$ ipython --no-banner

In [1]: import numpy as np

In [2]: np.set_printoptions(suppress=True, linewidth=200)

In [3]: def rd(a):
   ...:     return np.round(a, 3) + 0
   ...: 

In [4]: K = np.load("x.npy")

In [5]: K
Out[5]: 
array([[1.   , 0.9  , 0.81 , 0.729],
       [0.9  , 1.   , 0.9  , 0.81 ],
       [0.81 , 0.9  , 1.   , 0.9  ],
       [0.729, 0.81 , 0.9  , 1.   ]])

In [6]: # symmetric

In [7]: vec = np.ones(4)

In [8]: for _ in range(3):
   ...:     vec = K @ vec
   ...:     vec /= np.linalg.norm(vec)
   ...:     print(round(vec @ K @ vec, 3))
   ...: 
3.527
3.527
3.527

In [9]: rd(np.linalg.eigvalsh(K)[-1])
Out[9]: np.float64(3.527)

In [10]: w, vecs = np.linalg.eig(K)

In [11]: rd(np.sort(np.linalg.eigvals(K.T)))
Out[11]: array([0.061, 0.102, 0.31 , 3.527])

In [12]: rd(np.sort(np.linalg.eigvals(np.linalg.inv(K))))
Out[12]: array([ 0.284,  3.23 ,  9.769, 16.297])

In [13]: rd(np.prod(w))
Out[13]: np.float64(0.007)

In [14]: rd(np.sort(np.linalg.eigvals(K @ K)))
Out[14]: array([ 0.004,  0.01 ,  0.096, 12.437])

In [15]: low = np.linalg.cholesky(K)

In [16]: np.linalg.eigvalsh(K).min() > 0
Out[16]: np.True_

In [17]: rd(low @ low.T)
Out[17]: 
array([[1.   , 0.9  , 0.81 , 0.729],
       [0.9  , 1.   , 0.9  , 0.81 ],
       [0.81 , 0.9  , 1.   , 0.9  ],
       [0.729, 0.81 , 0.9  , 1.   ]])

In [18]: rd(np.diag(low) ** 2)
Out[18]: array([1.  , 0.19, 0.19, 0.19])

In [19]: rd(low)
Out[19]: 
array([[1.   , 0.   , 0.   , 0.   ],
       [0.9  , 0.436, 0.   , 0.   ],
       [0.81 , 0.392, 0.436, 0.   ],
       [0.729, 0.353, 0.392, 0.436]])

In [20]: rng = np.random.default_rng(7526)

In [21]: idx = rng.permutation(4)

In [22]: idx
Out[22]: array([3, 1, 2, 0])

In [23]: A2 = low[idx][:, idx]

In [24]: rd(np.diag(A2))
Out[24]: array([0.436, 0.436, 0.436, 1.   ])

In [25]: rd(np.trace(A2))
Out[25]: np.float64(2.308)

In [26]: rd(np.linalg.det(A2)), rd(np.linalg.det(low[idx]))
Out[26]: (np.float64(0.083), np.float64(-0.083))

In [27]: arr = np.load("a.npy")

In [28]: arr
Out[28]: 
array([[0, 0, 0],
       [3, 1, 3],
       [0, 0, 0],
       [0, 0, 0],
       [0, 0, 0],
       [2, 2, 1],
       [0, 0, 0],
       [2, 1, 2],
       [0, 0, 0],
       [0, 0, 0],
       [1, 0, 1]])

In [29]: Ac = (arr - arr.mean(axis=0)) / arr.std(axis=0)

In [30]: rd(Ac.std(axis=0))
Out[30]: array([1., 1., 1.])

In [31]: np.argwhere(np.abs(Ac) > 2)
Out[31]: 
array([[1, 0],
       [1, 2],
       [5, 1]])

In [32]: beta = np.linalg.lstsq(np.delete(Ac, 2, axis=1), Ac[:, 2])[0]

In [33]: rd(beta)
Out[33]: array([ 1.321, -0.438])

In [34]: rd(1 - np.var(Ac[:, 2] - np.delete(Ac, 2, axis=1) @ beta))
Out[34]: np.float64(0.99)

In [35]: vec = np.array([2, 2, 2])

In [36]: y = arr @ vec

In [37]: rd(np.linalg.lstsq(arr, y)[0])
Out[37]: array([2., 2., 2.])

In [38]: rd(np.linalg.solve(arr.T @ arr, arr.T @ y))
Out[38]: array([2., 2., 2.])

In [39]: y = y + 0.05 * rng.normal(size=11)

In [40]: rd(y)
Out[40]: array([-0.021, 13.965, -0.064, -0.058,  0.068,  9.995,  0.014, 10.04 , -0.041, -0.063,  4.02 ])

In [41]: beta, *_ = np.linalg.lstsq(arr, y)

In [42]: rd(arr.T @ (y - arr @ beta))
Out[42]: array([0., 0., 0.])

In [43]: beta.round()
Out[43]: array([2., 2., 2.])
